>>> import numpy as np
>>> np.set_printoptions(suppress=True, linewidth=100)
>>> def rd(a):
...     return np.round(a, 2) + 0
... 
>>> feats = np.load("block15.npy")
>>> feats
array([[ 80,   1,   1,   1,   0,   3,   0,   3],
       [  2,  61,   1,   1,   3,   0,   0,   0],
       [  0,   1,  40,   3,   3,   0,   0,   1],
       [  2,   1,   3,  42,   3,   3,   0,   2],
       [  0,   3,   0,   2,  20,   1,   3,   0],
       [  3,   1,   1,   3,   3, 103,   1,   3],
       [  1,   1,   3,   1,   2,   0, 101,   2],
       [  3,   2,   0,   0,   3,   3,   0, 102]])
>>> (feats - feats.T) / 2
array([[ 0. , -0.5,  0.5, -0.5,  0. ,  0. , -0.5,  0. ],
       [ 0.5,  0. ,  0. ,  0. ,  0. , -0.5, -0.5, -1. ],
       [-0.5,  0. ,  0. ,  0. ,  1.5, -0.5, -1.5,  0.5],
       [ 0.5,  0. ,  0. ,  0. ,  0.5,  0. , -0.5,  1. ],
       [ 0. ,  0. , -1.5, -0.5,  0. , -1. ,  0.5, -1.5],
       [ 0. ,  0.5,  0.5,  0. ,  1. ,  0. ,  0.5,  0. ],
       [ 0.5,  0.5,  1.5,  0.5, -0.5, -0.5,  0. ,  1. ],
       [ 0. ,  1. , -0.5, -1. ,  1.5,  0. , -1. ,  0. ]])
>>> np.allclose(feats, feats.T)
False
>>> np.allclose(feats @ feats.T, feats.T @ feats)
False
>>> feats @ feats
array([[ 6422,   152,   127,   135,    27,   561,     3,   558],
       [  284,  3734,   106,   114,   249,    12,     9,     9],
       [   11,   115,  1610,   253,   195,    15,     9,   148],
       [  261,   124,   252,  1791,   213,   450,    12,   306],
       [   16,   249,    19,   133,   424,   129,   364,    13],
       [  567,   187,   159,   449,   395, 10639,   213,   633],
       [  191,   177,   428,   158,   263,    14, 10207,   414],
       [  559,   341,     8,    20,   381,   627,    12, 10422]])
>>> def softmax(z):
...     e = np.exp(z - z.max(axis=-1, keepdims=True))
...     return e / e.sum(axis=-1, keepdims=True)
... 
>>> softmax(10 * feats[0])
array([1., 0., 0., 0., 0., 0., 0., 0.])
>>> att = feats @ feats.T / np.sqrt(8)
>>> softmax(att)[0] @ feats
array([80.,  1.,  1.,  1.,  0.,  3.,  0.,  3.])
>>> Q, Rm = np.linalg.qr(feats)
>>> rd(Q @ Rm)
array([[ 80.,   1.,   1.,   1.,   0.,   3.,   0.,   3.],
       [  2.,  61.,   1.,   1.,   3.,   0.,   0.,   0.],
       [  0.,   1.,  40.,   3.,   3.,   0.,   0.,   1.],
       [  2.,   1.,   3.,  42.,   3.,   3.,   0.,   2.],
       [  0.,   3.,   0.,   2.,  20.,   1.,   3.,   0.],
       [  3.,   1.,   1.,   3.,   3., 103.,   1.,   3.],
       [  1.,   1.,   3.,   1.,   2.,   0., 101.,   2.],
       [  3.,   2.,   0.,   0.,   3.,   3.,   0., 102.]])
>>> np.allclose(Rm.T @ Rm, feats.T @ feats)
True
>>> rd(np.abs(np.diag(Rm)))
array([ 80.17,  61.09,  40.21,  41.75,  20.13, 101.36, 100.1 , 100.66])
>>> rng = np.random.default_rng(473620)
>>> A2 = feats + rng.integers(-2, 3, (8, 7)) @ rng.integers(-2, 3, (7, 8))
>>> A2
array([[ 79,   7,  -7,   1,  -2,  -3, -10,   2],
       [ -4,  56,   1,   4,   0,   0,   0,  -1],
       [  2,   4,  37,  -1,   8,   2,  -7,   7],
       [  9,  -2,  12,  44,   8,  11,   1,  -1],
       [-12,   6,  -2,   0,  14,  -4,   9,  -4],
       [  6,   3,  -2,   6,   9, 102,  -9,   2],
       [ -3,   0,   2,  -1,   3,   1, 103,   5],
       [ -6,   8,  -4,  -5,  -4,  -1,   7,  99]])
>>> rd(np.linalg.svd(A2 - feats, compute_uv=False))
array([27.84, 21.7 , 10.51,  8.66,  5.81,  3.1 ,  1.35,  0.  ])
>>> np.abs(A2 - feats).sum(axis=1)
array([34, 18, 32, 38, 40, 29, 15, 45])
